$ python -q
>>> import numpy as np
>>> np.set_printoptions(precision=3, suppress=True, linewidth=160, legacy="1.25")
>>> data = np.load("m.npy")
>>> data
array([[  8,   8,  -1,  -9,   2,  -7,  -6,   4,   2,   7,   9,   4,  -9],
       [ -6,  35,   7,   1,   2,  -5,   6,   6,   7,   5,  -6,  -2,   9],
       [  9,  -9,   2,   8,  -7,  -3,   9,  -1,  -2,   4,   9,   6,   1],
       [ -3,  -1,   7,  22,   5,  -9,   1,   6,   2,  -1,  -7,   9,  -1],
       [  7,   2,   2,  -5,  -5,  -2,   1,   3,   8,  -8,  -9,  -8,   3],
       [  9,  -9,   1,  -7,  -9,  48,   7,   2,   2,  -7,  -1,  -1,   1],
       [  0,  -6,  -9,  -2,   4,  -7,  34,   1,   3,   5,  -4,  -1,  -7],
       [ -7,  -5,  -2,  -1,   0,   3,   1, -24,   9,   5,   3,  -8,  -6],
       [ -1,   9,   0,  -3,   1,  -2,  -8,  -6, -31,  -8,   2,  -1,   0],
       [ -7,   1,  -3,   7,   9,  -6,  -2,  -3,  -6,  17,  -5,  -4,  -4],
       [ -9,  -2,  -4,   2,  -7,   9,  -8,   5,   9,   4,   5,  -7,   7],
       [  3,  -6,   3,   1,  -8,  -4,   5,   7,  -7,  -8,   0,   0,   3],
       [  2,   6,   4,   5,   2,  -7,  -5,   3,   4,  -9,  -9,  -9,  -3]])
>>> f = np.array([3, 7, 4, 5, 6, 2, 4, 1, 2, 4, 0, 0, 3])
>>> A2 = data + np.outer(f, np.eye(13)[9])
>>> np.linalg.matrix_rank(A2 - data)
1
>>> np.round(np.linalg.det(A2) / np.linalg.det(data), 3), round(1 + np.linalg.solve(data, f)[9], 3)
(1.333, 1.333)
>>> rng = np.random.default_rng(19)
>>> idx = rng.permutation(13)
>>> idx
array([ 9,  8,  7,  4,  0, 10,  5,  2, 12,  1,  3, 11,  6])
>>> A2 = data[idx][:, idx]
>>> np.sort(np.abs(np.linalg.eigvals(A2)))
array([ 5.429,  5.429,  6.995, 14.766, 16.41 , 22.617, 22.617, 24.658, 24.658, 30.086, 30.086, 32.526, 54.163])
>>> np.trace(A2)
108
>>> np.diag(A2)
array([ 17, -31, -24,  -5,   8,   5,  48,   2,  -3,  35,  22,   0,  34])
>>> X = np.load("out10.npy")
>>> X
array([[-5,  0,  0,  0,  0,  0,  0],
       [ 0, -5,  0,  0, -5, -3,  0],
       [ 0,  0,  0,  0,  0,  0, -2],
       [ 0,  0,  0,  4,  0,  0,  0],
       [ 0,  5,  0,  0, -3, -4,  0],
       [ 0,  5,  0,  0, -3,  2,  0],
       [ 0,  0, -1,  0,  0,  0,  3]])
>>> (X != 0).astype(int)
array([[1, 0, 0, 0, 0, 0, 0],
       [0, 1, 0, 0, 1, 1, 0],
       [0, 0, 0, 0, 0, 0, 1],
       [0, 0, 0, 1, 0, 0, 0],
       [0, 1, 0, 0, 1, 1, 0],
       [0, 1, 0, 0, 1, 1, 0],
       [0, 0, 1, 0, 0, 0, 1]])
>>> np.round(np.linalg.det(X), 3)
9600.0
>>> idx = rng.permutation(7)
>>> idx
array([6, 3, 4, 5, 2, 1, 0])
>>> A2 = X[idx][:, idx]
>>> np.allclose(A2, X)
False
>>> round(float(np.linalg.det(A2)), 3), round(float(np.linalg.det(X[idx])), 3)
(9600.0, 9600.0)
>>> np.trace(A2)
-4
>>> np.linalg.matrix_power(X, 2)
array([[ 25,   0,   0,   0,   0,   0,   0],
       [  0, -15,   0,   0,  49,  29,   0],
       [  0,   0,   2,   0,   0,   0,  -6],
       [  0,   0,   0,  16,   0,   0,   0],
       [  0, -60,   0,   0,  -4, -11,   0],
       [  0, -30,   0,   0, -22,   1,   0],
       [  0,   0,  -3,   0,   0,   0,  11]])
>>> np.allclose(X @ X.T, X.T @ X)
False
>>> assert X == X.T
Traceback (most recent call last):
  File "<python-input-27>", line 1, in <module>
    assert X == X.T
           ^^^^^^^^
ValueError: The truth value of an array with more than one element is ambiguous. Use a.any() or a.all()
>>> X.inv()
Traceback (most recent call last):
  File "<python-input-28>", line 1, in <module>
    X.inv()
    ^^^^^
AttributeError: 'numpy.ndarray' object has no attribute 'inv'
>>> np.trace(X)
-4
>>> (X + X.T) / 2
array([[-5. ,  0. ,  0. ,  0. ,  0. ,  0. ,  0. ],
       [ 0. , -5. ,  0. ,  0. ,  0. ,  1. ,  0. ],
       [ 0. ,  0. ,  0. ,  0. ,  0. ,  0. , -1.5],
       [ 0. ,  0. ,  0. ,  4. ,  0. ,  0. ,  0. ],
       [ 0. ,  0. ,  0. ,  0. , -3. , -3.5,  0. ],
       [ 0. ,  1. ,  0. ,  0. , -3.5,  2. ,  0. ],
       [ 0. ,  0. , -1.5,  0. ,  0. ,  0. ,  3. ]])
>>> (X - X.T) / 2
array([[ 0. ,  0. ,  0. ,  0. ,  0. ,  0. ,  0. ],
       [ 0. ,  0. ,  0. ,  0. , -5. , -4. ,  0. ],
       [ 0. ,  0. ,  0. ,  0. ,  0. ,  0. , -0.5],
       [ 0. ,  0. ,  0. ,  0. ,  0. ,  0. ,  0. ],
       [ 0. ,  5. ,  0. ,  0. ,  0. , -0.5,  0. ],
       [ 0. ,  4. ,  0. ,  0. ,  0.5,  0. ,  0. ],
       [ 0. ,  0. ,  0.5,  0. ,  0. ,  0. ,  0. ]])
>>> np.sort(np.abs(np.linalg.eigvals(X)))
array([0.562, 3.562, 3.764, 4.   , 5.   , 7.985, 7.985])
>>> round(np.linalg.det(X), 3)
9600.0
>>> round(np.abs(np.linalg.eigvals(X)).max(), 3)
7.985
